>>> import numpy as np
>>> np.set_printoptions(precision=3, suppress=True, linewidth=200)
>>> W0 = np.loadtxt("a.csv", delimiter=",")
>>> W0
array([[ 1.,  0.],
       [ 3., -2.]])
>>> # triangular
>>> evals, V = np.linalg.eig(W0)
>>> np.prod(evals)
np.float64(-2.0)
>>> W0 @ W0
array([[ 1.,  0.],
       [-3.,  4.]])
>>> arr = np.load("w.npy")
>>> arr
array([[ 1, -1,  1, -1, -1,  1, -1,  1],
       [ 1,  1, -1, -1,  1,  1, -1, -1],
       [ 1, -1, -1,  1,  1, -1, -1,  1],
       [ 1,  1,  1,  1,  1,  1,  1,  1]])
>>> T = np.stack([arr, 2 * arr, arr[::-1]])
>>> T.shape
(3, 4, 8)
>>> np.linalg.norm(T, axis=(1, 2))
array([ 5.657, 11.314,  5.657])
>>> np.linalg.norm(arr, axis=0)
array([2., 2., 2., 2., 2., 2., 2., 2.])
>>> np.round(np.linalg.norm(arr, 2), 3)
np.float64(2.828)
>>> np.round(np.linalg.norm(arr[1] - arr[2]), 3)
np.float64(4.0)
>>> np.linalg.norm(arr, axis=1).argmax()
np.int64(0)
>>> np.linalg.norm(arr, axis=1)
array([2.828, 2.828, 2.828, 2.828])
>>> Y = arr / np.linalg.norm(arr, axis=1, keepdims=True)
>>> gram = Y @ Y.T
>>> np.linalg.norm(Y, axis=1)
array([1., 1., 1., 1.])
>>> gram[1].round(3) + 0
array([0., 1., 0., 0.])
>>> np.argwhere(np.triu(np.abs(gram) > 0.95, 1))
array([], shape=(0, 2), dtype=int64)
>>> (np.abs(gram) > 0.9).astype(int)
array([[1, 0, 0, 0],
       [0, 1, 0, 0],
       [0, 0, 1, 0],
       [0, 0, 0, 1]])
>>> F = np.load("case7.npy")
>>> F
array([[0, 0, 1, 0, 0],
       [0, 0, 0, 1, 1],
       [1, 0, 0, 0, 0],
       [0, 1, 0, 0, 1],
       [0, 1, 0, 1, 0]])
>>> rng = np.random.default_rng(173768)
>>> labels = rng.permutation(5)
>>> Y = F[:, labels] * rng.choice([-1, 1], 5)
>>> Y
array([[ 0,  0,  1,  0,  0],
       [ 1,  1,  0,  0,  0],
       [ 0,  0,  0,  1,  0],
       [ 1,  0,  0,  0, -1],
       [ 0,  1,  0,  0, -1]])
>>> left, _, Vt = np.linalg.svd(F.T @ Y)
>>> labels
array([4, 3, 2, 0, 1])
>>> [round(float(np.linalg.det(F[:i, :i])), 2) + 0 for i in range(1, 6)]
[0.0, 0.0, 0.0, 1.0, -2.0]
>>> np.round(np.linalg.eigvalsh(F).min(), 3)
np.float64(-1.0)
>>> X = np.loadtxt("mat.csv", delimiter=",")
>>> X
array([[ 0.184, -4.119],
       [ 0.393,  6.569],
       [-0.293, -3.925],
       [ 0.224, -3.995],
       [ 0.135,  4.054],
       [ 0.108,  6.304],
       [-0.456,  6.488]])
>>> # column 1 is much longer than the rest
>>> O, V = np.linalg.qr(X[:, :1])[0], np.linalg.qr(X[:, 1:])[0]
>>> sigma = np.linalg.svd(O.T @ V, compute_uv=False)
>>> sigma
array([0.034])
>>> round(float(np.linalg.norm(O @ O.T - V @ V.T, 2)), 3)
0.999
>>> (sigma > 0.9).sum()
np.int64(0)
>>> left, sigma, Vt = np.linalg.svd(X)
>>> sigma
array([13.775,  0.749])
>>> Y = left[:, :1] @ np.diag(sigma[:1]) @ Vt[:1]
>>> round(np.linalg.norm(X - Y, 2), 3), np.round(sigma[1], 3)
(np.float64(0.749), np.float64(0.749))
>>> feats = np.array([[0, 2, 0], [0, 1, 0], [3, 1, 12]])
>>> Y = X / np.linalg.norm(X, axis=1, keepdims=True)
>>> gram = Y @ Y.T
>>> np.argwhere(np.triu(np.abs(gram) > 0.95, 1))
array([[0, 1],
       [0, 2],
       [0, 3],
       [0, 4],
       [0, 5],
       [0, 6],
       [1, 2],
       [1, 3],
       [1, 4],
       [1, 5],
       [1, 6],
       [2, 3],
       [2, 4],
       [2, 5],
       [2, 6],
       [3, 4],
       [3, 5],
       [3, 6],
       [4, 5],
       [4, 6],
       [5, 6]])
>>> data = np.loadtxt("data.csv", delimiter=",")
>>> data
array([[-0.776,  1.181,  0.094,  0.415,  0.801, -1.813,  1.701],
       [ 0.465, -0.709, -1.427, -0.447, -2.017, -0.491,  1.318],
       [ 1.396,  0.125, -0.934,  0.441,  1.393,  1.452,  1.386],
       [-0.776,  1.181, -0.751, -2.44 ,  0.313,  0.622, -0.021],
       [-1.086,  0.153,  1.577,  0.202, -0.944,  1.571,  1.382],
       [ 1.706,  2.091,  0.697,  0.102, -1.052, -0.081, -0.328],
       [ 1.241, -1.139,  1.596, -1.558,  0.505, -0.707,  0.657]])
>>> x0 = np.array([-2, 2, 0, -2, -1, 1, -2])
>>> y = data @ x0
>>> y
array([-2.932, -2.565, -6.139,  9.144,  1.827,  2.192, -4.17 ])
>>> np.round(np.linalg.solve(data, data[:, 1]), 3) + 0
array([0., 1., 0., 0., 0., 0., 0.])
>>> np.round(np.linalg.solve(data, -1 * y), 3) + 0
array([ 2., -2.,  0.,  2.,  1., -1.,  2.])
>>> np.round(np.linalg.solve(data.T, data[5]), 3) + 0
array([0., 0., 0., 0., 0., 1., 0.])
>>> np.round(np.linalg.solve(data, y + data[:, 3]), 3) + 0
array([-2.,  2.,  0., -1., -1.,  1., -2.])
>>> m1 = np.load("x.npy")
>>> m1
array([[ 1, -2,  4],
       [ 1, -1,  1],
       [ 1,  0,  0],
       [ 1,  1,  1],
       [ 1,  2,  4],
       [ 1,  3,  9]])
>>> Y = np.c_[m1[:, :1] @ np.array([[-1]]), np.array([4, -3, -2, -4, 5, 3])]
>>> Y
array([[-1,  4],
       [-1, -3],
       [-1, -2],
       [-1, -4],
       [-1,  5],
       [-1,  3]])
>>> np.linalg.norm(np.linalg.qr(m1)[0].T @ Y, axis=0) ** 2 / ((Y ** 2).sum(axis=0) + 1e-12)
array([1.   , 0.561])
>>> x0 = np.array([-2, 3])
>>> y = Y @ x0
>>> np.round(np.linalg.pinv(Y) @ Y, 3) + 0
array([[1., 0.],
       [0., 1.]])
>>> y
array([ 14,  -7,  -4, -10,  17,  11])
>>> y = y + 0.1 * rng.normal(size=6)
>>> y
array([13.763, -7.   , -4.185, -9.826, 17.114, 10.951])
>>> b, *_ = np.linalg.lstsq(Y, y)
>>> np.round(Y.T @ (y - Y @ b), 3) + 0
array([0., 0.])
>>> np.round(np.linalg.norm(y - Y @ b), 3)
np.float64(0.351)
>>> b.round()
array([-2.,  3.])
>>> [round(float(np.linalg.norm(np.linalg.solve(Y.T @ Y + lam * np.eye(2), Y.T @ y))), 2) for lam in (0, 1, 10, 100)]
[3.58, 3.42, 2.81, 1.36]
